$ python -q
>>> import numpy as np
>>> from numpy import linalg as LA
>>> np.set_printoptions(precision=2, suppress=True, linewidth=140)
>>> E = np.array([[0, 1, 1], [3, 0, -2]])
>>> cov = E.T @ E
>>> (E @ E.T).shape
(2, 2)
>>> cov
array([[ 9,  0, -6],
       [ 0,  1,  1],
       [-6,  1,  5]])
>>> np.trace(cov), (E ** 2).sum()
(np.int64(15), np.int64(15))
>>> np.allclose(cov, cov.T)
True
>>> LA.svd(E, compute_uv=False) ** 2
array([13.35,  1.65])
>>> E[1] @ E[0]
np.int64(-2)
>>> np.round(LA.norm(E, 1), 2), round(LA.norm(E, np.inf), 2)
(np.float64(3.0), np.float64(5.0))
>>> print(LA.norm(E, axis=1))
[1.41 3.61]
>>> print(round(float(LA.norm(E[1] - E[0])), 2))
4.36
>>> np.round(LA.norm(E[1], 1), 2), np.round(LA.norm(E[1], np.inf), 2)
(np.float64(5.0), np.float64(3.0))
>>> def softmax(z):
...     e = np.exp(z - z.max(axis=-1, keepdims=True))
...     return e / e.sum(axis=-1, keepdims=True)
... 
>>> np.round(softmax(10 * E[0]), 2) + 0
array([0. , 0.5, 0.5])
>>> att = E @ E.T / np.sqrt(3)
>>> softmax(att)[0] @ E
array([0.27, 0.91, 0.73])
>>> f = np.array([3, 3, 3])
>>> print(np.convolve(E[1], f))
[ 9  9  3 -6 -6]
>>> W0 = np.loadtxt("case0.csv", delimiter=",")
>>> W0
array([[ 0.35, -0.16, -0.54, -0.41],
       [ 0.47,  0.9 , -0.96,  0.91],
       [ 0.3 ,  0.31, -0.67,  0.19],
       [-1.  ,  0.4 ,  1.  ,  0.99],
       [ 1.  , -0.32, -1.  , -0.99],
       [-0.24,  0.33,  0.26,  0.53],
       [-0.6 , -0.45,  0.93, -0.14],
       [ 0.93, -0.27, -1.  , -0.9 ],
       [ 0.72,  0.63, -0.98,  0.3 ],
       [-0.98, -0.97,  1.  , -0.8 ],
       [-0.94, -0.45,  1.  ,  0.5 ],
       [-0.18,  0.08,  0.29,  0.22],
       [-0.89, -0.06,  0.99,  0.7 ],
       [-0.98,  0.9 ,  1.  ,  1.  ],
       [-1.  , -0.6 ,  1.  ,  0.83],
       [ 0.33, -0.36, -0.4 , -0.6 ],
       [ 0.29,  0.85, -0.88,  0.87],
       [-0.73,  0.07,  0.94,  0.61],
       [-0.08,  0.15,  0.06,  0.24],
       [ 0.8 , -0.89, -0.84, -0.99],
       [ 0.89, -0.56, -0.98, -0.94],
       [ 0.88,  0.57, -1.  , -0.11],
       [ 0.87,  0.41, -0.99, -0.35],
       [-0.72, -0.63,  0.98, -0.3 ],
       [-0.71,  0.47,  0.89,  0.84],
       [-0.79, -0.32,  0.98,  0.29],
       [ 0.89,  0.06, -0.99, -0.7 ],
       [-0.79, -0.88,  0.99, -0.75]])
>>> hat = W0 @ LA.solve(W0.T @ W0, W0.T)
>>> np.round(np.trace(hat), 2)
np.float64(4.0)
>>> np.round(np.diag(hat), 2) + 0
array([0.07, 0.24, 0.14, 0.11, 0.1 , 0.03, 0.09, 0.08, 0.08, 0.52, 0.14, 0.02, 0.08, 0.31, 0.43, 0.05, 0.35, 0.08, 0.  , 0.23, 0.12, 0.09,
       0.08, 0.08, 0.12, 0.06, 0.08, 0.23])
>>> np.allclose(hat @ hat, hat)
True
>>> np.round(LA.eigvalsh(hat), 2) + 0
array([0., 0., 0., 0., 0., 0., 0., 0., 0., 0., 0., 0., 0., 0., 0., 0., 0., 0., 0., 0., 0., 0., 0., 0., 1., 1., 1., 1.])
>>> x = np.array([2, 0, 3, 0])
>>> y = W0 @ x
>>> beta, lr = np.zeros(4), 1 / LA.norm(W0, 2) ** 2
>>> for i in range(4):
...     beta -= lr * W0.T @ (W0 @ beta - y)
...     if i % 1 == 0: print(i, round(LA.norm(W0 @ beta - y), 2))
... 
0 2.15
1 1.9
2 1.78
3 1.73
>>> print(np.round(LA.cond(W0), 2))
14.37
>>> beta
array([-0.54, -0.29,  0.82, -0.05])
>>> th = np.radians(120)
>>> r_ = np.eye(4)
>>> r_[3, 3] = r_[0, 0] = np.cos(th)
>>> r_[3, 0], r_[0, 3] = -np.sin(th), np.sin(th)
>>> r_
array([[-0.5 ,  0.  ,  0.  ,  0.87],
       [ 0.  ,  1.  ,  0.  ,  0.  ],
       [ 0.  ,  0.  ,  1.  ,  0.  ],
       [-0.87,  0.  ,  0.  , -0.5 ]])
>>> M2 = W0 @ r_.T
>>> LA.svd(W0, compute_uv=False), LA.svd(M2, compute_uv=False)
(array([6.39, 4.05, 1.  , 0.45]), array([6.39, 4.05, 1.  , 0.45]))
>>> print(np.round(LA.det(r_), 2), round(np.trace(r_), 2))
1.0 1.0
>>> np.allclose(LA.norm(W0, axis=1), LA.norm(M2, axis=1))
True
>>> Ac = W0 - W0.mean(axis=0)
>>> V = LA.svd(Ac)[2][:2]
>>> M2 = Ac - Ac @ V.T @ V
>>> print(np.round(np.cov(Ac @ V.T, rowvar=False), 2) + 0)
[[1.51 0.  ]
 [0.   0.61]]
>>> M2.std(axis=0)
array([0.06, 0.13, 0.08, 0.11])
>>> np.diag(V.T @ V)
array([0.38, 0.47, 0.56, 0.59])
>>> A = np.load("mat.npy")
>>> A
array([[-3, -5,  0,  0,  0,  0],
       [ 3, -2,  0,  0,  0,  0],
       [ 5, -2,  0,  0,  0,  0],
       [ 0,  0, -3, -5,  0,  0],
       [ 0,  0,  3, -2,  0,  0],
       [ 0,  0,  5, -2,  0,  0],
       [ 0,  0,  0,  0, -3, -5],
       [ 0,  0,  0,  0,  3, -2],
       [ 0,  0,  0,  0,  5, -2]])
>>> x = np.array([-3, -2, 0, 1, 3, 1])
>>> y = A @ x
>>> beta, lr = np.zeros(6), 1 / LA.norm(A, 2) ** 2
>>> for i in range(10):
...     beta -= lr * A.T @ (A @ beta - y)
...     if i % 2 == 0: print(i, round(LA.norm(A @ beta - y), 2))
... 
0 3.81
2 0.21
4 0.01
6 0.0
8 0.0
>>> beta.round(2) + 0
array([-3., -2.,  0.,  1.,  3.,  1.])
>>> O, _ = LA.qr(np.array([[-0.4, -1.0], [-0.1, -2.0]]))
>>> K = 4 * O
>>> K
array([[-3.88, -0.97],
       [-0.97,  3.88]])
>>> # symmetric, so the eigenvalues are real
>>> O = K.astype(float).copy()
>>> for j in range(2):
...     O[:, j] -= O[:, :j] @ (O[:, :j].T @ O[:, j])
...     O[:, j] /= LA.norm(O[:, j])
... 
>>> O
array([[-0.97, -0.24],
       [-0.24,  0.97]])
>>> round(float(LA.eigvalsh(K).min()), 2)
-4.0
>>> print(np.all(LA.eigvalsh(K) > 0))
False
>>> x = np.array([2, 1])
>>> y = K @ x
>>> y
array([-8.73,  1.94])
>>> LA.solve(K, 4 * y)
array([8., 4.])
>>> LA.solve(K, y + K[:, 0])
array([3., 1.])
>>> LA.solve(K, K[:, 1])
array([-0.,  1.])
>>> LA.solve(K.T, K[1])
array([-0.,  1.])
>>> print(round(float(LA.norm(K, 2)), 2))
4.0
>>> print(round(float(LA.norm(K, "nuc")), 2))
8.0
>>> round(float(LA.norm(K[1], 1)), 2), round(float(LA.norm(K[1], np.inf)), 2)
(4.85, 3.88)
>>> round(LA.norm(K[1] - K[0]), 2)
np.float64(5.66)
>>> LA.norm(K, axis=0)
array([4., 4.])
>>> LA.norm(K, axis=1)
array([4., 4.])
>>> LA.norm(K, axis=1).argmax()
np.int64(0)
>>> rng = np.random.default_rng(32)
>>> M2 = K + rng.integers(-2, 3, (2, 1)) @ rng.integers(-2, 3, (1, 2))
>>> print(M2)
[[ 0.12 -0.97]
 [-4.97  3.88]]
>>> np.abs(M2 - K).sum(axis=1)
array([4., 4.])
>>> LA.matrix_rank(M2 - K, tol=1e-8)
np.int64(1)
>>> LA.svd(M2 - K, compute_uv=False)
array([5.66, 0.  ])
>>> mat = np.array([[1, 1, 1, 1, 1, 1],
...     [-2, 1, -2, 1, -2, 1],
...     [-2, -1, -2, -1, -2, -1],
...     [1, 1, 1, 1, 1, 1],
...     [-2, 1, -2, 1, -2, 1],
...     [-2, -1, -2, -1, -2, -1]])
>>> mat
array([[ 1,  1,  1,  1,  1,  1],
       [-2,  1, -2,  1, -2,  1],
       [-2, -1, -2, -1, -2, -1],
       [ 1,  1,  1,  1,  1,  1],
       [-2,  1, -2,  1, -2,  1],
       [-2, -1, -2, -1, -2, -1]])
>>> print(softmax(mat[0]))
[0.17 0.17 0.17 0.17 0.17 0.17]
>>> softmax(10 * mat[0])
array([0.17, 0.17, 0.17, 0.17, 0.17, 0.17])
>>> att = mat @ mat.T / np.sqrt(6)
>>> softmax(att)[0] @ mat
array([0.92, 1.  , 0.92, 1.  , 0.92, 1.  ])
>>> softmax(att).round(6).argmax(axis=1)
array([0, 1, 2, 0, 1, 2])
>>> (mat - mat.T) / 2
array([[ 0. ,  1.5,  1.5,  0. ,  1.5,  1.5],
       [-1.5,  0. , -0.5,  0. , -1.5,  1. ],
       [-1.5,  0.5,  0. , -1. ,  0. ,  0.5],
       [ 0. ,  0. ,  1. ,  0. ,  0. ,  1. ],
       [-1.5,  1.5,  0. ,  0. ,  0. ,  1.5],
       [-1.5, -1. , -0.5, -1. , -1.5,  0. ]])
>>> mat @ mat
array([[-6,  2, -6,  2, -6,  2],
       [ 3, -1,  3, -1,  3, -1],
       [ 9, -3,  9, -3,  9, -3],
       [-6,  2, -6,  2, -6,  2],
       [ 3, -1,  3, -1,  3, -1],
       [ 9, -3,  9, -3,  9, -3]])
>>> np.trace(mat)
np.int64(-2)
>>> np.allclose(mat, mat.T)
False
>>> print([round(float(x), 2) for x in LA.svd(mat, compute_uv=False)[:3]])
[7.41, 4.13, 0.0]
>>> LA.matrix_rank(mat, rtol=0.1)
np.int64(2)
>>> x = np.array([3, 9, 3, -4, 8, 2])
>>> h = np.maximum(mat @ x, 0)
>>> mat * (h > 1e-9)[:, None]
array([[1, 1, 1, 1, 1, 1],
       [0, 0, 0, 0, 0, 0],
       [0, 0, 0, 0, 0, 0],
       [1, 1, 1, 1, 1, 1],
       [0, 0, 0, 0, 0, 0],
       [0, 0, 0, 0, 0, 0]])
>>> np.flatnonzero(h > 1e-9)
array([0, 3])
>>> np.maximum(mat @ x, 0) - np.maximum(-mat @ x, 0)
array([ 21, -21, -35,  21, -21, -35])
>>> np.maximum(mat @ (3 * x), 0)
array([63,  0,  0, 63,  0,  0])
